>>> import numpy as np
>>> np.set_printoptions(suppress=True, linewidth=120)
>>> X = np.load("x.npy")
>>> print(X)
[[-0.83  4.33  2.2   0.06]
 [-0.42  2.53  1.94 -0.09]
 [ 1.65  3.98  8.45 -0.08]
 [ 1.25 -2.01 -0.3  -0.09]
 [ 0.61  0.19  0.17  0.11]
 [-0.2  -0.51  0.12  0.19]
 [-1.02  4.08  1.66  0.35]
 [ 1.86  0.34  3.88 -0.47]
 [ 0.93 -1.74 -0.26 -0.48]
 [ 0.01  0.55 -0.04  0.32]
 [ 1.17 -1.89  0.05  0.3 ]]
>>> rng = np.random.default_rng(9184)
>>> idx = rng.permutation(4)
>>> other = X[:, idx] * rng.choice([-1, 1], 4)
>>> print(other)
[[-4.33 -2.2  -0.83  0.06]
 [-2.53 -1.94 -0.42 -0.09]
 [-3.98 -8.45  1.65 -0.08]
 [ 2.01  0.3   1.25 -0.09]
 [-0.19 -0.17  0.61  0.11]
 [ 0.51 -0.12 -0.2   0.19]
 [-4.08 -1.66 -1.02  0.35]
 [-0.34 -3.88  1.86 -0.47]
 [ 1.74  0.26  0.93 -0.48]
 [-0.55  0.04  0.01  0.32]
 [ 1.89 -0.05  1.17  0.3 ]]
>>> left, _, VT = np.linalg.svd(X.T @ other)
>>> print(np.round(np.linalg.lstsq(X, other)[0], 2) + 0)
[[ 0.  0.  1.  0.]
 [-1.  0.  0.  0.]
 [ 0. -1.  0.  0.]
 [ 0.  0.  0.  1.]]
>>> data = np.load("arr.npy")
>>> print(data)
[[28.62 53.58  9.51 52.44 24.84 28.4  39.16 33.11 36.02]
 [30.16 36.28 27.64 47.48 29.42 53.74 40.75 15.19 48.45]
 [ 5.72  0.37  7.71  8.25  2.57  6.    2.79  5.06  8.54]
 [25.28 45.35  8.81 45.85 20.27 19.18 30.92 32.59 30.06]
 [57.93 72.39 43.56 96.59 47.01 70.05 66.98 52.62 80.4 ]
 [40.89 44.67 34.36 66.27 32.86 53.11 45.98 34.17 57.87]
 [52.77 71.47 35.32 89.72 41.25 56.03 61.51 54.77 70.32]
 [16.38 36.19  0.2  32.1  12.41  4.02 19.91 28.22 15.57]
 [25.4  35.88 18.99 42.09 24.26 39.92 34.28 16.77 37.8 ]
 [21.04 27.09 19.1  33.9  21.06 38.8  30.19  9.81 34.39]
 [35.87 35.88 35.99 55.8  31.93 59.92 43.65 19.9  55.88]]
>>> def softmax(z):
...     e = np.exp(z - z.max(axis=-1, keepdims=True))
...     return e / e.sum(axis=-1, keepdims=True)
... 
>>> print(np.round(softmax(data).sum(axis=1), 2))
[1. 1. 1. 1. 1. 1. 1. 1. 1. 1. 1.]
>>> print(np.round(softmax(data[5]), 2) + 0)
[0. 0. 0. 1. 0. 0. 0. 0. 0.]
>>> scores = data @ data.T / np.sqrt(9)
>>> print(np.round(softmax(scores + np.triu(np.full(scores.shape, -np.inf), 1)), 2) + 0)
[[1. 0. 0. 0. 0. 0. 0. 0. 0. 0. 0.]
 [0. 1. 0. 0. 0. 0. 0. 0. 0. 0. 0.]
 [0. 1. 0. 0. 0. 0. 0. 0. 0. 0. 0.]
 [1. 0. 0. 0. 0. 0. 0. 0. 0. 0. 0.]
 [0. 0. 0. 0. 1. 0. 0. 0. 0. 0. 0.]
 [0. 0. 0. 0. 1. 0. 0. 0. 0. 0. 0.]
 [0. 0. 0. 0. 1. 0. 0. 0. 0. 0. 0.]
 [0. 0. 0. 0. 1. 0. 0. 0. 0. 0. 0.]
 [0. 0. 0. 0. 1. 0. 0. 0. 0. 0. 0.]
 [0. 0. 0. 0. 1. 0. 0. 0. 0. 0. 0.]
 [0. 0. 0. 0. 1. 0. 0. 0. 0. 0. 0.]]
>>> print(softmax(scores).round(6).argmax(axis=1))
[4 4 4 4 4 4 4 4 4 4 4]
>>> print([round(float(x), 2) for x in np.linalg.svd(data, compute_uv=False)[:3]])
[401.92, 58.85, 19.43]
>>> print(np.linalg.cond(data) > 100)
True
>>> print(np.argsort(-np.linalg.norm(data, axis=0).round(6), kind="stable")[:3])
[3 8 1]
>>> print(np.linalg.matrix_rank(data, rtol=0.1))
2
>>> cov = data.T @ data
>>> print(np.round(np.diag(cov), 2))
[12855.88 23205.83  7337.81 36010.44  9096.93 21671.07 18930.14 10920.77 25355.89]
>>> print((data @ data.T).shape)
(11, 11)
>>> print(round(float(np.trace(cov)), 2), round((data ** 2).sum(), 2))
165384.75 165384.75
>>> print(np.allclose(cov, cov.T))
True
>>> print(np.round(np.linalg.svd(data, compute_uv=False) ** 2, 2))
[161539.37   3463.11    377.59      1.73      1.44      0.87      0.48      0.15      0.02]
>>> print(np.round(np.linalg.eigvalsh(cov)[::-1], 2))
[161539.37   3463.11    377.59      1.73      1.44      0.87      0.48      0.15      0.02]
>>> print(np.linalg.matrix_rank(cov))
9
>>> other = data / np.linalg.norm(data, axis=1, keepdims=True)
>>> cov = other @ other.T
>>> print((np.abs(cov) > 0.9).astype(int))
[[1 1 0 1 1 1 1 1 1 1 1]
 [1 1 0 1 1 1 1 0 1 1 1]
 [0 0 1 0 0 1 0 0 0 0 1]
 [1 1 0 1 1 1 1 1 1 1 1]
 [1 1 0 1 1 1 1 0 1 1 1]
 [1 1 1 1 1 1 1 0 1 1 1]
 [1 1 0 1 1 1 1 1 1 1 1]
 [1 0 0 1 0 0 1 1 0 0 0]
 [1 1 0 1 1 1 1 0 1 1 1]
 [1 1 0 1 1 1 1 0 1 1 1]
 [1 1 1 1 1 1 1 0 1 1 1]]
>>> print(np.argwhere(np.triu(np.abs(cov) > 0.95, 1)))
[[ 0  3]
 [ 0  4]
 [ 0  5]
 [ 0  6]
 [ 0  7]
 [ 0  8]
 [ 1  4]
 [ 1  5]
 [ 1  6]
 [ 1  8]
 [ 1  9]
 [ 1 10]
 [ 3  4]
 [ 3  6]
 [ 3  7]
 [ 4  5]
 [ 4  6]
 [ 4  8]
 [ 4  9]
 [ 4 10]
 [ 5  6]
 [ 5  8]
 [ 5  9]
 [ 5 10]
 [ 6  8]
 [ 6  9]
 [ 6 10]
 [ 8  9]
 [ 8 10]
 [ 9 10]]
>>> print(round(np.degrees(np.arccos(np.clip(cov[2, 0], -1, 1))), 2))
38.12
>>> other = data / np.sqrt((data ** 2).mean(axis=1, keepdims=True))
>>> print(np.linalg.matrix_rank(other) == np.linalg.matrix_rank(data))
True
>>> print(np.linalg.matrix_rank(data - data.mean(axis=1, keepdims=True)))
8
>>> m1 = np.loadtxt("mat.csv", delimiter=",")
>>> print(m1)
[[  1.  -4.  16. -64.]
 [  1.  -3.   9. -27.]
 [  1.  -2.   4.  -8.]
 [  1.  -1.   1.  -1.]
 [  1.   0.   0.   0.]
 [  1.   1.   1.   1.]
 [  1.   2.   4.   8.]
 [  1.   3.   9.  27.]
 [  1.   4.  16.  64.]
 [  1.   5.  25. 125.]
 [  1.   6.  36. 216.]
 [  1.   7.  49. 343.]
 [  1.   8.  64. 512.]
 [  1.   9.  81. 729.]]
>>> other = np.c_[m1[:, :1] @ np.array([[-4]]), np.array([-2, 1, 1, -2, 1, -2, 1, 0, -1, 2, -2, 0, 1, 1])]
>>> print(other)
[[-4. -2.]
 [-4.  1.]
 [-4.  1.]
 [-4. -2.]
 [-4.  1.]
 [-4. -2.]
 [-4.  1.]
 [-4.  0.]
 [-4. -1.]
 [-4.  2.]
 [-4. -2.]
 [-4.  0.]
 [-4.  1.]
 [-4.  1.]]
>>> print(np.round(np.linalg.norm(np.linalg.qr(m1)[0].T @ other, axis=0) ** 2 / ((other ** 2).sum(axis=0) + 1e-12), 2))
[1.   0.11]
>>> print(np.round(np.linalg.lstsq(m1, other[:, 0])[0], 2) + 0)
[-4.  0.  0.  0.]
>>> print(np.round(np.linalg.norm(other - m1 @ np.linalg.lstsq(m1, other)[0], axis=0), 2) + 0)
[0.  4.9]
>>> A = np.loadtxt("sample0.csv", delimiter=",")
>>> print(A)
[[35.47 23.86  5.64 29.28 30.35  7.36 13.69]
 [33.49 25.36  4.72 31.38 29.29 10.95 14.  ]
 [33.84 25.19  6.16 30.76 28.62 10.37 15.69]
 [36.8  26.24  5.39 29.89 28.27  9.66 14.9 ]
 [34.74 25.66  5.76 29.82 30.42 10.67 15.55]
 [33.78 24.44  4.7  29.36 30.16 10.12 15.03]
 [33.8  25.12  4.4  28.37 28.21  8.77 15.3 ]
 [35.89 24.58  4.19 31.23 30.48 10.98 14.77]
 [35.05 25.2   4.41 30.89 30.25 10.11 15.32]
 [35.04 23.62  5.55 28.41 30.38 11.1  15.56]
 [35.71 26.61  4.39 31.03 31.25  9.73 16.3 ]
 [34.45 23.74  3.29 29.54 30.15 10.67 14.74]
 [34.55 25.72  5.14 30.15 30.63 11.66 16.15]
 [34.61 24.01  5.46 29.69 30.21 11.02 15.11]
 [35.56 26.72  5.25 30.7  30.86 10.12 15.04]
 [34.03 26.62  5.99 30.82 27.69  9.63 17.43]
 [34.39 25.24  5.12 31.32 30.26 10.12 15.01]
 [36.69 24.65  4.98 32.07 29.05  8.23 14.59]
 [35.01 27.6   5.32 30.41 30.25 10.33 12.49]
 [35.05 24.05  3.21 29.27 30.76 10.   14.99]
 [35.8  26.11  6.32 29.98 29.08  7.78 16.56]]
>>> Ac = (A - A.mean(axis=0)) / A.std(axis=0)
>>> print(np.round(Ac.std(axis=0), 2))
[1. 1. 1. 1. 1. 1. 1.]
>>> beta = np.linalg.lstsq(np.delete(Ac, 1, axis=1), Ac[:, 1])[0]
>>> print(np.abs(beta).argmax())
2
>>> print(np.linalg.cond(A) > 100)
True
>>> print(np.round(np.abs(np.linalg.svd(A)[2][-1]), 2))
[0.6  0.04 0.22 0.26 0.55 0.47 0.07]
>>> Ac = A - A.mean(axis=0)
>>> left, sigma, VT = np.linalg.svd(Ac, full_matrices=False)
>>> print(np.linalg.matrix_rank(Ac))
7
>>> print(round(float((sigma ** 2).sum() ** 2 / (sigma ** 4).sum()), 2))
5.34
>>> print(sigma.round(2))
[6.3  5.39 5.23 4.01 3.6  2.95 2.68]
>>> print(np.round(VT[0] * np.sign(VT[0, np.abs(VT[0]).argmax()]), 2))
[ 0.21  0.55  0.37  0.28 -0.42 -0.44  0.25]
>>> print(np.searchsorted(np.cumsum(sigma ** 2) / (sigma ** 2).sum(), 0.9) + 1)
6
>>> print((np.sign(left[:, 0]) == np.sign(left[0, 0])).astype(int))
[1 1 0 0 1 1 0 1 1 1 0 1 1 1 0 0 1 0 0 1 0]
>>> idx = A[:, 5] > np.median(A[:, 5])
>>> r0 = A[idx].mean(axis=0) - A[~idx].mean(axis=0)
>>> print(r0.round(2))
[-0.55 -0.35  0.08 -0.09  0.37  1.56 -0.45]
>>> print(np.argsort(-np.abs(r0).round(6), kind="stable"))
[5 0 6 4 1 3 2]
>>> print(idx.astype(int))
[0 1 1 0 1 0 0 1 0 1 0 1 1 1 0 0 0 0 1 0 0]
>>> M = np.load("m.npy")
>>> print(M)
[[ -9   3   0  -6   3]
 [ 12  -4   0   8  -4]
 [  0   0   0   0   0]
 [ -9   3   0  -6   3]
 [ -9   3   0  -6   3]
 [ -9   3   0  -6   3]
 [-15   5   0 -10   5]
 [ 12  -4   0   8  -4]
 [ 12  -4   0   8  -4]]
>>> print(np.abs(np.diag(np.linalg.qr(M)[1])) > 1e-9)
[ True False False False False]
>>> print(round(np.trace(np.linalg.pinv(M) @ M), 2))
1.0
>>> print(np.round(M @ np.linalg.pinv(M) @ M, 2))
[[ -9.   3.   0.  -6.   3.]
 [ 12.  -4.   0.   8.  -4.]
 [  0.   0.   0.   0.   0.]
 [ -9.   3.   0.  -6.   3.]
 [ -9.   3.   0.  -6.   3.]
 [ -9.   3.   0.  -6.   3.]
 [-15.   5.   0. -10.   5.]
 [ 12.  -4.   0.   8.  -4.]
 [ 12.  -4.   0.   8.  -4.]]
>>> print(np.argsort(-np.linalg.norm(M, axis=0).round(6), kind="stable")[:3])
[0 3 1]
>>> print(np.linalg.matrix_rank(M, rtol=0.1))
1
>>> print([round(float(x), 2) for x in np.linalg.svd(M, compute_uv=False)[:3]])
[40.44, 0.0, 0.0]
>>> left, sigma, VT = np.linalg.svd(m1, full_matrices=False)
>>> print(np.round(sigma / sigma[0], 2) + 0)
[1.   0.03 0.01 0.  ]
>>> other = np.array([[2, 1, 1], [3, 2, 1], [2, 1, 0], [1, 1, 0], [2, 1, 0]])
>>> print(np.einsum("ij,ij->i", M, M))
[135 240   0 135 135 135 375 240 240]
>>> print(np.linalg.matrix_rank(M @ other))
1
>>> print(np.einsum("ik,kj->ij", M, other))
[[ -9  -6  -6]
 [ 12   8   8]
 [  0   0   0]
 [ -9  -6  -6]
 [ -9  -6  -6]
 [ -9  -6  -6]
 [-15 -10 -10]
 [ 12   8   8]
 [ 12   8   8]]
>>> print(np.vstack([M, other.T]).shape)
(12, 5)
>>> print(np.einsum("ij->j", M))
[-15   5   0 -10   5]
